In [1]: import numpy as np

In [2]: np.set_printoptions(suppress=True, linewidth=120)

In [3]: tidy = lambda a: np.round(a, 1) + 0

In [4]: E = np.array([[4.6, -5.9, 3.4, -2.4, -0.6, 3.0, 1.1, -1.7, -0.8, -1.3],
   ...:     [6.1, -1.7, 2.1, -5.1, -6.7, -1.6, 0.6, -13.2, -2.4, 8.5],
   ...:     [-6.1, -6.6, 0.9, 0.7, -0.9, 3.8, 3.8, -2.1, -2.4, -2.1],
   ...:     [2.8, -7.2, 2.0, 4.8, 4.3, 1.7, 2.8, -2.1, 0.2, 4.1],
   ...:     [1.7, -0.9, -2.9, 0.2, 4.2, -1.7, 0.9, -1.6, 1.4, -0.3]])

In [5]: T = np.stack([E, 2 * E, E[::-1]])

In [6]: T.shape
Out[6]: (3, 5, 10)

In [7]: np.linalg.matrix_rank(T.reshape(3, -1))
Out[7]: np.int64(2)

In [8]: (T @ E.T).shape
Out[8]: (3, 5, 5)

In [9]: tidy(np.linalg.norm(T, axis=(1, 2)))
Out[9]: array([27.6, 55.2, 27.6])

In [10]: W = np.array([[-3, 3],
    ...:     [-5, -2],
    ...:     [-4, 3],
    ...:     [2, -5],
    ...:     [3, 5],
    ...:     [-2, 1],
    ...:     [0, -2],
    ...:     [5, 2],
    ...:     [0, 0],
    ...:     [2, 4]])

In [11]: c = np.array([1, 0])

In [12]: act = np.maximum(E @ W + c, 0)

In [13]: (act > 0).astype(int)
Out[13]: 
array([[0, 1],
       [0, 1],
       [1, 0],
       [1, 1],
       [1, 1]])

In [14]: tidy(act)
Out[14]: 
array([[ 0. , 37. ],
       [ 0. , 24.8],
       [25.1,  0. ],
       [37.4, 34.6],
       [19.8, 10.3]])

In [15]: cent = np.array([[-3, 2, 2], [1, 2, -3]])

In [16]: W @ cent
Out[16]: 
array([[ 12,   0, -15],
       [ 13, -14,  -4],
       [ 15,  -2, -17],
       [-11,  -6,  19],
       [ -4,  16,  -9],
       [  7,  -2,  -7],
       [ -2,  -4,   6],
       [-13,  14,   4],
       [  0,   0,   0],
       [ -2,  12,  -8]])

In [17]: tidy(act @ cent)
Out[17]: 
array([[  37. ,   74. , -111. ],
       [  24.8,   49.6,  -74.4],
       [ -75.3,   50.2,   50.2],
       [ -77.6,  144. ,  -29. ],
       [ -49.1,   60.2,    8.7]])

In [18]: Uu, s, Vh = np.linalg.svd(E, full_matrices=False)

In [19]: tidy(Uu.T @ Uu)
Out[19]: 
array([[1., 0., 0., 0., 0.],
       [0., 1., 0., 0., 0.],
       [0., 0., 1., 0., 0.],
       [0., 0., 0., 1., 0.],
       [0., 0., 0., 0., 1.]])

In [20]: tidy(Vh @ Vh.T)
Out[20]: 
array([[1., 0., 0., 0., 0.],
       [0., 1., 0., 0., 0.],
       [0., 0., 1., 0., 0.],
       [0., 0., 0., 1., 0.],
       [0., 0., 0., 0., 1.]])

In [21]: tidy(s)
Out[21]: array([20. , 14. ,  9.8,  6.9,  4.8])

In [22]: np.allclose(Uu * s @ Vh, E)
Out[22]: True

In [23]: tidy(s / s[0])
Out[23]: array([1. , 0.7, 0.5, 0.3, 0.2])

In [24]: tidy(np.cumsum(s ** 2) / np.sum(s ** 2))
Out[24]: array([0.5, 0.8, 0.9, 1. , 1. ])

In [25]: tidy(np.abs(Vh[0]))
Out[25]: array([0.4, 0.2, 0.2, 0.2, 0.3, 0. , 0.1, 0.7, 0.1, 0.4])

In [26]: r0, g = E[4], E[3]

In [27]: r0 @ g
Out[27]: np.float64(26.5)

In [28]: r0 @ r0
Out[28]: np.float64(38.1)

In [29]: p = (r0 @ g) / (r0 @ r0) * r0

In [30]: tidy(p)
Out[30]: array([ 1.2, -0.6, -2. ,  0.1,  2.9, -1.2,  0.6, -1.1,  1. , -0.2])

In [31]: np.linalg.matrix_rank(np.outer(r0, g))
Out[31]: np.int64(1)

In [32]: Y = np.array([[3, 3, 2],
    ...:     [3, -2, -2],
    ...:     [1, -2, 2],
    ...:     [1, -1, 2],
    ...:     [2, 3, -2],
    ...:     [-1, -1, 0],
    ...:     [-1, -2, -1],
    ...:     [2, -3, -1],
    ...:     [2, -3, -1],
    ...:     [-1, 2, 0]])

In [33]: K = Y.T @ Y

In [34]: K
Out[34]: 
array([[35, -5, -3],
       [-5, 54,  6],
       [-3,  6, 23]])

In [35]: vals, vecs = np.linalg.eigh(K)

In [36]: vec = np.array([-2, 1, 2])

In [37]: (np.sign(vecs[:, -1].round(6)) == np.sign(vecs[0, -1].round(6))).astype(int)
Out[37]: array([1, 0, 0])

In [38]: tidy(vec @ K @ vec / (vec @ vec)), tidy(vals[0]), tidy(vals[-1])
Out[38]: (np.float64(39.3), np.float64(21.6), np.float64(56.5))

In [39]: tidy(vecs * np.maximum(vals, 0) @ vecs.T)
Out[39]: 
array([[35., -5., -3.],
       [-5., 54.,  6.],
       [-3.,  6., 23.]])

In [40]: Y = K[0, 0] * K[1:] - np.outer(K[1:, 0], K[0])

In [41]: Y
Out[41]: 
array([[   0, 1865,  195],
       [   0,  195,  796]])

In [42]: np.flatnonzero(~Y.round(6).any(axis=1))
Out[42]: array([], dtype=int64)

In [43]: tidy(np.linalg.norm(Y, 1)), tidy(np.linalg.norm(Y, np.inf))
Out[43]: (np.float64(2060.0), np.float64(2060.0))

In [44]: tidy(np.linalg.norm(Y, "nuc"))
Out[44]: np.float64(2661.0)

In [45]: tidy(np.linalg.norm(Y) ** 2 / np.linalg.norm(Y, 2) ** 2)
Out[45]: np.float64(1.2)

In [46]: np.linalg.norm(Y, axis=1).argmax()
Out[46]: np.int64(0)

In [47]: tidy(np.linalg.norm(Y[0] - Y[1]))
Out[47]: np.float64(1774.9)

In [48]: tidy(np.linalg.norm(Y, 2))
Out[48]: np.float64(1899.5)

In [49]: q, R = np.linalg.qr(K)

In [50]: q.shape, R.shape
Out[50]: ((3, 3), (3, 3))

In [51]: tidy(abs(R[0, 0])), tidy(np.linalg.norm(K[:, 0]))
Out[51]: (np.float64(35.5), np.float64(35.5))

In [52]: tidy(q)
Out[52]: 
array([[-1. , -0.1,  0.1],
       [ 0.1, -1. , -0.1],
       [ 0.1, -0.1,  1. ]])

In [53]: tidy(R)
Out[53]: 
array([[-35.5,  13. ,   5.7],
       [  0. , -53. ,  -7.6],
       [  0. ,   0. ,  22. ]])

In [54]: tidy(np.abs(np.diag(R)))
Out[54]: array([35.5, 53. , 22. ])

In [55]: tidy(q @ R)
Out[55]: 
array([[35., -5., -3.],
       [-5., 54.,  6.],
       [-3.,  6., 23.]])

In [56]: tidy(np.trace(q @ q.T))
Out[56]: np.float64(3.0)

In [57]: tidy(q.T @ q)
Out[57]: 
array([[1., 0., 0.],
       [0., 1., 0.],
       [0., 0., 1.]])

In [58]: arr = np.loadtxt("dump.csv", delimiter=",")

In [59]: arr
Out[59]: 
array([[ 0.,  1.,  0.,  1., -1.,  0.,  0.,  0., -3.],
       [-1.,  0., -1.,  1.,  1., -4., -1.,  3.,  1.],
       [ 0.,  1.,  0., -1., -2., -1., -3.,  2., -2.],
       [-1., -1.,  1.,  0.,  0., -3., -1.,  0., -2.],
       [ 1., -1.,  2.,  0.,  0., -3., -2.,  4.,  2.],
       [ 0.,  4.,  1.,  3.,  3.,  0.,  3.,  2., -1.],
       [ 0.,  1.,  3.,  1.,  2., -3.,  0.,  0.,  0.],
       [ 0., -3., -2.,  0., -4., -2.,  0.,  0., -1.],
       [ 3., -1.,  2.,  2., -2.,  1.,  0.,  1.,  0.]])

In [60]: # looks like rank 8

In [61]: np.diff(arr, axis=0)
Out[61]: 
array([[-1., -1., -1.,  0.,  2., -4., -1.,  3.,  4.],
       [ 1.,  1.,  1., -2., -3.,  3., -2., -1., -3.],
       [-1., -2.,  1.,  1.,  2., -2.,  2., -2.,  0.],
       [ 2.,  0.,  1.,  0.,  0.,  0., -1.,  4.,  4.],
       [-1.,  5., -1.,  3.,  3.,  3.,  5., -2., -3.],
       [ 0., -3.,  2., -2., -1., -3., -3., -2.,  1.],
       [ 0., -4., -5., -1., -6.,  1.,  0.,  0., -1.],
       [ 3.,  2.,  4.,  2.,  2.,  3.,  0.,  1.,  1.]])

In [62]: np.abs(arr).max()
Out[62]: np.float64(4.0)

In [63]: tidy(np.linalg.svd(arr, compute_uv=False))
Out[63]: array([8.9, 8.9, 5.5, 5.5, 4.1, 4.1, 1. , 1. , 0. ])

In [64]: arr.sum(axis=1)
Out[64]: array([ -2.,  -1.,  -6.,  -7.,   3.,  15.,   4., -12.,   6.])

In [65]: np.count_nonzero(arr)
Out[65]: np.int64(56)

In [66]: np.unravel_index(np.abs(arr).argmax(), arr.shape)
Out[66]: (np.int64(1), np.int64(5))
